% python3 -q
>>> import numpy as np
>>> np.set_printoptions(precision=2, suppress=True, linewidth=200, floatmode="fixed")
>>> def tidy(a):
...     return np.round(a, 2) + 0
... 
>>> data = np.load("run3.npy")
>>> data
array([[-3, -2,  2],
       [ 0, -1, -1],
       [ 0,  0,  0]])
>>> # triangular: eigenvalues sit on the diagonal
>>> hat = np.triu(np.array([[1, 0, 2], [1, 1, 1], [1, 0, 2]]), 1) + np.eye(3)
>>> A2 = hat @ data @ np.linalg.inv(hat)
>>> np.trace(A2), np.trace(data)
(np.float64(-4.0), np.int64(-4))
>>> np.poly(A2)
array([1.00, 4.00, 3.00, 0.00])
>>> Uu, sigma, vt = np.linalg.svd(data)
>>> np.argmax(sigma[:-1] / (sigma[1:] + 1e-6)) + 1
np.int64(2)
>>> tidy(sigma)
array([4.12, 1.41, 0.00])
>>> A2 = Uu[:, :2] @ np.diag(sigma[:2]) @ vt[:2]
>>> np.linalg.matrix_rank(data, rtol=0.05)
np.int64(2)
>>> tidy(np.abs(data - A2).max())
np.float64(0.0)
>>> Uu, sigma, vt = np.linalg.svd(data)
>>> evecs = vt[:(sigma > 1e-8).sum()]
>>> rng = np.random.default_rng(2965)
>>> x = data[1] + 3 * data[0] + rng.integers(2) * np.eye(3)[2]
>>> x
array([-9.00, -7.00,  6.00])
>>> tidy(evecs.T @ evecs)
array([[ 0.53,  0.35, -0.35],
       [ 0.35,  0.74,  0.26],
       [-0.35,  0.26,  0.74]])
>>> tidy(np.linalg.det(2 * data)), tidy(np.linalg.det(data))
(np.float64(0.0), np.float64(0.0))
>>> np.poly(data)
array([1.00, 4.00, 3.00, 0.00])
>>> tidy(np.linalg.det(data[::-1]))
np.float64(0.0)
>>> tidy(np.linalg.eigvals(data))
array([-3.00, -1.00,  0.00])
>>> np.kron(np.eye(2, dtype=int), data)
array([[-3, -2,  2,  0,  0,  0],
       [ 0, -1, -1,  0,  0,  0],
       [ 0,  0,  0,  0,  0,  0],
       [ 0,  0,  0, -3, -2,  2],
       [ 0,  0,  0,  0, -1, -1],
       [ 0,  0,  0,  0,  0,  0]])
>>> tidy(np.linalg.det(data.T))
np.float64(0.0)
>>> np.abs(np.diag(np.linalg.qr(data)[1])) > 1e-9
array([ True,  True, False])
>>> np.unique(data.round(6), axis=0).shape
(3, 3)
>>> tidy(np.trace(np.linalg.pinv(data) @ data))
np.float64(2.0)
>>> m1 = np.array([[3, 2, 0, 1, 0, 2, 2, 1, 2, 2],
...     [3, 0, 0, 0, 0, 3, 0, 2, 2, 3],
...     [0, 3, 2, 3, 3, 0, 2, 2, 1, 3],
...     [3, 2, 3, 0, 0, 3, 2, 3, 2, 2],
...     [2, 1, 0, 2, 3, 2, 1, 1, 1, 1],
...     [1, 1, 0, 0, 3, 3, 1, 3, 1, 3],
...     [1, 0, 3, 3, 0, 3, 3, 3, 2, 3],
...     [3, 0, 0, 2, 1, 0, 2, 0, 0, 1],
...     [2, 3, 0, 1, 1, 0, 0, 2, 3, 3],
...     [0, 2, 1, 3, 2, 3, 0, 3, 2, 0]])
>>> m1[7] = m1[1]
>>> m1
array([[3, 2, 0, 1, 0, 2, 2, 1, 2, 2],
       [3, 0, 0, 0, 0, 3, 0, 2, 2, 3],
       [0, 3, 2, 3, 3, 0, 2, 2, 1, 3],
       [3, 2, 3, 0, 0, 3, 2, 3, 2, 2],
       [2, 1, 0, 2, 3, 2, 1, 1, 1, 1],
       [1, 1, 0, 0, 3, 3, 1, 3, 1, 3],
       [1, 0, 3, 3, 0, 3, 3, 3, 2, 3],
       [3, 0, 0, 0, 0, 3, 0, 2, 2, 3],
       [2, 3, 0, 1, 1, 0, 0, 2, 3, 3],
       [0, 2, 1, 3, 2, 3, 0, 3, 2, 0]])
>>> tidy(np.abs(np.linalg.eigvals(m1)).max())
np.float64(15.58)
>>> np.allclose(m1, m1.T)
False
>>> tidy(np.linalg.det(m1))
np.float64(0.0)
